$ python3 -q
>>> import numpy as np
>>> np.set_printoptions(precision=2, suppress=True, linewidth=100)
>>> r0 = np.array([2, -3, -1, -5, -1])
>>> rng = np.random.default_rng(87956)
>>> feats = np.outer(rng.normal(size=12), r0) + 0.1 * rng.normal(size=(12, 5))
>>> feats
array([[-1.73,  2.42,  0.7 ,  3.99,  0.79],
       [ 3.47, -5.25, -1.64, -8.88, -1.87],
       [ 0.96, -1.44, -0.47, -2.44, -0.5 ],
       [ 3.82, -5.95, -1.98, -9.77, -1.92],
       [ 0.35, -0.58, -0.23, -0.83,  0.1 ],
       [-0.38,  0.47,  0.33,  1.17,  0.33],
       [-0.66,  0.91,  0.15,  1.7 ,  0.15],
       [ 1.29, -2.01, -0.76, -3.53, -0.68],
       [ 0.45, -0.39, -0.04, -0.78, -0.19],
       [-1.15,  1.72,  0.5 ,  2.61,  0.57],
       [-0.16,  0.04,  0.03,  0.41,  0.06],
       [-1.89,  2.95,  1.07,  4.38,  0.97]])
>>> U, s, Vt = np.linalg.svd(feats)
>>> s
array([19.64,  0.48,  0.38,  0.33,  0.17])
>>> B = U[:, :1] @ np.diag(s[:1]) @ Vt[:1]
>>> np.linalg.matrix_rank(feats, rtol=0.05)
np.int64(1)
>>> np.linalg.matrix_rank(B)
np.int64(1)
>>> round(float(np.linalg.norm(feats - B) / np.linalg.norm(feats)), 2)
0.04
>>> Xs = (feats - feats.mean(axis=0)) / feats.std(axis=0)
>>> Xs.std(axis=0)
array([1., 1., 1., 1., 1.])
>>> coef = np.linalg.lstsq(np.delete(Xs, 2, axis=1), Xs[:, 2])[0]
>>> round(float(1 - np.var(Xs[:, 2] - np.delete(Xs, 2, axis=1) @ coef)), 2)
0.99
>>> P = feats @ np.linalg.solve(feats.T @ feats, feats.T)
>>> np.diag(P)
array([0.36, 0.57, 0.03, 0.51, 0.68, 0.61, 0.45, 0.25, 0.41, 0.19, 0.29, 0.65])
>>> P @ feats[:, 1]
array([ 2.42, -5.25, -1.44, -5.95, -0.58,  0.47,  0.91, -2.01, -0.39,  1.72,  0.04,  2.95])
>>> np.abs(np.linalg.svd(feats)[2][-1])
array([0.67, 0.46, 0.54, 0.06, 0.2 ])
>>> np.round(np.linalg.norm(feats, 2) / np.linalg.norm(feats), 2)
np.float64(1.0)
>>> np.argsort(-np.linalg.norm(feats, axis=0).round(6), kind="stable")[:3]
array([3, 1, 0])
>>> X = np.load("run15.npy")
>>> X
array([[ 0.91,  1.  , -0.74],
       [-0.38, -0.76,  0.24],
       [-0.56, -0.92,  0.38],
       [ 0.08,  0.2 , -0.05],
       [ 0.56,  0.92, -0.38],
       [ 0.56,  0.92, -0.38],
       [-0.38, -0.76,  0.24],
       [-0.51, -0.89,  0.34],
       [-0.08, -0.2 ,  0.05],
       [ 0.78,  0.99, -0.57],
       [-0.08, -0.2 ,  0.05],
       [-0.62, -0.95,  0.42],
       [ 0.71,  0.98, -0.5 ],
       [-0.38, -0.76,  0.24],
       [ 0.31,  0.66, -0.2 ],
       [ 0.56,  0.92, -0.38],
       [-0.62, -0.95,  0.42],
       [-0.86, -1.  ,  0.66],
       [ 0.66,  0.96, -0.46],
       [-0.24, -0.54,  0.15],
       [ 0.31,  0.66, -0.2 ],
       [-0.62, -0.95,  0.42],
       [-0.81, -0.99,  0.6 ],
       [ 0.93,  1.  , -0.78]])
>>> d = np.linalg.norm(X[:, None] - X[None], axis=-1)
>>> d.shape
(24, 24)
>>> d[:5, :5]
array([[0.  , 2.39, 2.66, 1.34, 0.51],
       [2.39, 0.  , 0.28, 1.1 , 2.02],
       [2.66, 0.28, 0.  , 1.36, 2.28],
       [1.34, 1.1 , 1.36, 0.  , 0.93],
       [0.51, 2.02, 2.28, 0.93, 0.  ]])
>>> B = X / np.linalg.norm(X, axis=1, keepdims=True)
>>> cov = B @ B.T
>>> round(np.degrees(np.arccos(np.clip(cov[16, 14], -1, 1))), 2)
np.float64(170.93)
>>> cov[16]
array([-0.98,  0.99,  1.  , -0.97, -1.  , -1.  ,  0.99,  1.  ,  0.97, -0.99,  0.97,  1.  , -1.  ,
        0.99, -0.99, -1.  ,  1.  ,  0.99, -1.  ,  0.98, -0.99,  1.  ,  0.99, -0.97])
>>> cov = np.cov(X, rowvar=False)
>>> np.argsort(-X.std(axis=0).round(6), kind="stable")
array([1, 0, 2])
>>> np.round(np.linalg.eigvalsh(cov)[::-1], 2) + 0
array([1.24, 0.02, 0.  ])
>>> np.polyfit(X[:, 2], X[:, 1], 1)
array([-1.91, -0.06])
>>> cov.shape
(3, 3)
>>> np.round(np.corrcoef(X[:, 2], X[:, 1])[0, 1], 2)
np.float64(-0.96)
>>> X.std(axis=0)
array([0.58, 0.83, 0.42])
>>> np.corrcoef(X.T)
array([[ 1.  ,  0.98, -1.  ],
       [ 0.98,  1.  , -0.96],
       [-1.  , -0.96,  1.  ]])
>>> Q, _ = np.linalg.qr(np.array([[0.2, 0.5, 1.0, 1.8, -0.5, -1.3, -1.5, 0.8, 0.8, -0.2],
...     [0.3, 0.1, -0.4, 1.1, 0.8, 0.4, 0.0, 1.3, 2.0, -0.7],
...     [0.3, -0.6, 0.2, -0.5, 0.5, 1.0, 0.5, 0.1, 0.2, -0.5],
...     [0.4, 1.4, 3.0, 0.1, 1.8, 0.8, -1.3, 0.0, -0.1, 0.6],
...     [-0.8, 0.0, 0.5, -1.2, -1.5, 1.3, 0.1, -0.8, 1.0, -1.6],
...     [0.6, -1.7, 0.7, 0.6, 1.0, -0.7, 1.3, 0.9, -1.9, 0.7],
...     [-0.2, 0.5, -1.5, 0.0, 0.5, 1.6, 1.4, -1.2, -1.1, 0.0],
...     [0.1, 1.1, -0.9, -2.0, -0.1, 0.1, -0.7, -1.1, -0.3, -0.7],
...     [1.8, 0.1, -0.4, 0.2, 0.0, 0.4, -0.3, -1.0, 1.2, -0.3],
...     [-1.2, -0.9, -1.3, -1.2, -0.1, -0.8, 2.4, -1.1, 1.5, 0.1]]))
>>> M = -1 * Q
>>> M
array([[ 0.08,  0.17,  0.2 , -0.52,  0.33, -0.28,  0.22, -0.02,  0.06, -0.64],
       [ 0.12,  0.02, -0.14, -0.36, -0.3 ,  0.2 , -0.3 , -0.72,  0.31, -0.02],
       [ 0.12, -0.23,  0.08,  0.28, -0.14,  0.34, -0.32,  0.34,  0.42, -0.56],
       [ 0.16,  0.49,  0.64,  0.19, -0.45,  0.04,  0.27, -0.04,  0.11,  0.06],
       [-0.32,  0.04,  0.21,  0.31,  0.52,  0.52,  0.17, -0.41, -0.06, -0.11],
       [ 0.24, -0.64,  0.27,  0.09, -0.23, -0.08,  0.12, -0.26, -0.51, -0.21],
       [-0.08,  0.19, -0.42, -0.2 , -0.36,  0.5 ,  0.39,  0.16, -0.35, -0.24],
       [ 0.04,  0.39, -0.34,  0.53, -0.06, -0.37, -0.2 , -0.27, -0.24, -0.38],
       [ 0.73, -0.04, -0.28,  0.19,  0.24,  0.06,  0.45, -0.07,  0.27,  0.11],
       [-0.49, -0.27, -0.16,  0.16, -0.25, -0.31,  0.51, -0.13,  0.45, -0.09]])
>>> # keeps lengths
>>> np.allclose(M @ M.T, M.T @ M)
True
>>> (M - M.T) / 2
array([[ 0.  ,  0.03,  0.04, -0.34,  0.33, -0.26,  0.15, -0.03, -0.33, -0.08],
       [-0.03,  0.  ,  0.04, -0.42, -0.17,  0.42, -0.24, -0.56,  0.18,  0.13],
       [-0.04, -0.04,  0.  , -0.18, -0.18,  0.03,  0.05,  0.34,  0.35, -0.2 ],
       [ 0.34,  0.42,  0.18,  0.  , -0.38, -0.02,  0.23, -0.29, -0.04, -0.05],
       [-0.33,  0.17,  0.18,  0.38,  0.  ,  0.38,  0.27, -0.18, -0.15,  0.07],
       [ 0.26, -0.42, -0.03,  0.02, -0.38,  0.  , -0.19,  0.05, -0.28,  0.05],
       [-0.15,  0.24, -0.05, -0.23, -0.27,  0.19,  0.  ,  0.18, -0.4 , -0.38],
       [ 0.03,  0.56, -0.34,  0.29,  0.18, -0.05, -0.18,  0.  , -0.08, -0.12],
       [ 0.33, -0.18, -0.35,  0.04,  0.15,  0.28,  0.4 ,  0.08,  0.  , -0.17],
       [ 0.08, -0.13,  0.2 ,  0.05, -0.07, -0.05,  0.38,  0.12,  0.17,  0.  ]])
>>> round(float(np.abs(np.linalg.eigvals(M)).max()), 2)
1.0
>>> np.round(np.trace(M), 2)
np.float64(1.1)
